$ python -q
>>> import numpy as np
>>> import numpy.linalg as la
>>> np.set_printoptions(suppress=True, linewidth=200)
>>> def rnd(a):
...     return np.round(a, 3) + 0
... 
>>> u = np.array([1, 0, 0, 2, 2, 1, -1])
>>> v = np.array([7, 1, 1, 9, -7, -2, 7, -7, 3, 8, -3])
>>> M = u[:, None] + v[None, :]
>>> M
array([[ 8,  2,  2, 10, -6, -1,  8, -6,  4,  9, -2],
       [ 7,  1,  1,  9, -7, -2,  7, -7,  3,  8, -3],
       [ 7,  1,  1,  9, -7, -2,  7, -7,  3,  8, -3],
       [ 9,  3,  3, 11, -5,  0,  9, -5,  5, 10, -1],
       [ 9,  3,  3, 11, -5,  0,  9, -5,  5, 10, -1],
       [ 8,  2,  2, 10, -6, -1,  8, -6,  4,  9, -2],
       [ 6,  0,  0,  8, -8, -3,  6, -8,  2,  7, -4]])
>>> Uu, s, vt = la.svd(M)
>>> evecs = vt[:(s > 1e-8).sum()]
>>> rng = np.random.default_rng(22)
>>> x0 = M[4] + -1 * M[1] + rng.integers(2) * np.eye(11)[8]
>>> x0
array([2., 2., 2., 2., 2., 2., 2., 2., 3., 2., 2.])
>>> rnd(np.diag(evecs.T @ evecs))
array([0.179, 0.092, 0.092, 0.255, 0.306, 0.128, 0.179, 0.306, 0.097, 0.214, 0.152])
>>> rnd(la.norm(x0 - evecs.T @ evecs @ x0))
np.float64(0.95)
>>> la.matrix_rank(np.vstack([M, x0]))
np.int64(3)
>>> np.allclose(evecs.T @ evecs @ x0, x0)
False
>>> K = np.load("dump.npy")
>>> K
array([[-2.98 ,  3.025,  0.932, -0.018],
       [-2.97 ,  2.971,  1.062,  0.089],
       [-3.045,  3.018,  1.05 ,  0.002],
       [-2.964,  3.072,  0.939, -0.027],
       [-2.998,  2.978,  0.979,  0.072],
       [-3.094,  3.047,  0.988,  0.052],
       [-3.021,  2.986,  1.105,  0.005],
       [-3.091,  2.988,  0.93 , -0.063],
       [-2.962,  3.071,  1.002, -0.009],
       [-2.939,  3.016,  1.04 , -0.079],
       [-2.929,  3.016,  0.976,  0.037],
       [-2.974,  3.   ,  1.025,  0.025],
       [-1.021,  3.014, -2.983, -3.014],
       [-0.929,  3.049, -2.958, -2.986],
       [-0.963,  3.001, -2.988, -3.034],
       [-1.007,  2.972, -3.009, -2.965],
       [-0.926,  3.036, -3.1  , -3.066],
       [-0.989,  3.047, -3.008, -2.947],
       [-0.928,  2.881, -2.917, -2.936],
       [-0.977,  2.976, -3.064, -2.984],
       [-1.065,  2.992, -3.011, -3.054],
       [-0.951,  2.927, -3.002, -2.992],
       [-0.996,  2.918, -3.   , -2.939],
       [-1.054,  2.991, -3.023, -2.999]])
>>> round(np.log10(la.cond(K)))
2
>>> rnd(np.abs(la.svd(K)[2][-1]))
array([0.129, 0.301, 0.526, 0.785])
>>> la.cond(K) > 100
np.True_
